>>> import numpy as np
>>> import numpy.linalg as la
>>> np.set_printoptions(suppress=True, linewidth=120)
>>> tidy = lambda a: np.round(a, 2) + 0
>>> A = np.load("block19.npy")
>>> A
array([[ -2.51,   0.08,  -8.22,  -0.45],
       [-32.48,   0.15,   2.53,   0.6 ],
       [-21.97,  -0.14,  -0.32,  -1.05],
       [ -0.12,  -0.21,  -0.68,   0.15],
       [  4.29,  -0.15,   3.28,   0.48],
       [ 25.24,  -0.03,   0.24,   0.07],
       [ -5.09,  -0.06,   2.52,  -0.98],
       [  5.84,   0.15,  -9.24,  -0.61],
       [-23.51,  -0.14,   4.72,   0.88],
       [ 12.73,   0.15,  -5.89,  -0.44],
       [-22.02,  -0.26,  -3.88,  -0.14],
       [ -2.06,  -0.31,  -9.01,   0.01],
       [ -8.11,  -0.11,   4.05,  -0.1 ],
       [ 16.32,  -0.01,  -7.28,   0.27],
       [ -0.51,  -0.1 ,  -1.45,  -1.02],
       [ -9.06,   0.16,   2.03,   0.82]])
>>> x0 = np.array([-1, 1, 2, 1])
>>> rhs = A @ x0
>>> coef, lr = np.zeros(4), 1 / la.norm(A, 2) ** 2
>>> for i in range(15):
...     coef -= lr * A.T @ (A @ coef - rhs)
...     if i % 5 == 0: print(i, round(la.norm(A @ coef - rhs), 2))
... 
0 33.84
5 20.63
10 12.65
>>> tidy(coef)
array([-1.04,  0.  ,  1.61,  0.09])
>>> tidy(la.cond(A))
np.float64(102.9)
>>> G = np.cov(A, rowvar=False)
>>> tidy(G)
array([[241.97,   0.36, -30.47,  -1.39],
       [  0.36,   0.02,  -0.08,   0.  ],
       [-30.47,  -0.08,  24.11,   1.04],
       [ -1.39,   0.  ,   1.04,   0.39]])
>>> tidy(A.std(axis=0))
array([15.06,  0.15,  4.75,  0.61])
>>> np.argsort(-A.std(axis=0).round(6), kind="stable")
array([0, 2, 3, 1])
>>> z = A[:, 0] > np.median(A[:, 0])
>>> f = A[z].mean(axis=0) - A[~z].mean(axis=0)
>>> np.argsort(-np.abs(f).round(6), kind="stable")
array([0, 2, 3, 1])
>>> z.astype(int)
array([0, 0, 0, 1, 1, 1, 0, 1, 0, 1, 0, 1, 0, 1, 1, 0])
>>> ((A - A.mean(axis=0)) @ f > 0).astype(int)
array([1, 0, 0, 1, 1, 1, 0, 1, 0, 1, 0, 1, 0, 1, 1, 0])
>>> x0 = np.array([2, 2, 2, 1])
>>> rhs = A @ x0
>>> tidy(la.solve(A.T @ A, A.T @ rhs))
array([2., 2., 2., 1.])
>>> tidy(la.pinv(A) @ A)
array([[1., 0., 0., 0.],
       [0., 1., 0., 0.],
       [0., 0., 1., 0.],
       [0., 0., 0., 1.]])
>>> rng = np.random.default_rng(55)
>>> rhs = rhs + 0.3 * rng.normal(size=16)
>>> tidy(rhs)
array([-21.5 , -59.89, -46.  ,  -1.44,  14.95,  50.99,  -5.79,  -7.46, -36.74,  14.11, -52.33, -22.26,  -8.48,  18.2 ,
        -5.  , -13.35])
>>> coef, *_ = la.lstsq(A, rhs)
>>> tidy(la.norm(rhs - A @ coef))
np.float64(1.17)
>>> tidy(A.T @ (rhs - A @ coef))
array([0., 0., 0., 0.])
>>> tidy(coef)
array([2.01, 0.82, 1.99, 0.82])
>>> [round(float(la.norm(la.solve(A.T @ A + lam * np.eye(4), A.T @ rhs))), 2) for lam in (0, 1, 10, 100)]
[3.06, 2.93, 2.82, 2.48]
>>> F = np.load("arr.npy")
>>> F
array([[2.3, 1. , 1. , 1. ],
       [0. , 0.3, 3. , 4. ],
       [5. , 1. , 1.3, 3. ],
       [2. , 1. , 1. , 1.3]])
>>> f = np.array([-2, 4, -3, 1])
>>> A2 = F + np.outer(f, np.eye(4)[0])
>>> la.matrix_rank(A2 - F)
np.int64(1)
>>> tidy(la.det(A2) / la.det(F)), tidy(1 + la.solve(F, f)[0])
(np.float64(-2.99), np.float64(-2.99))
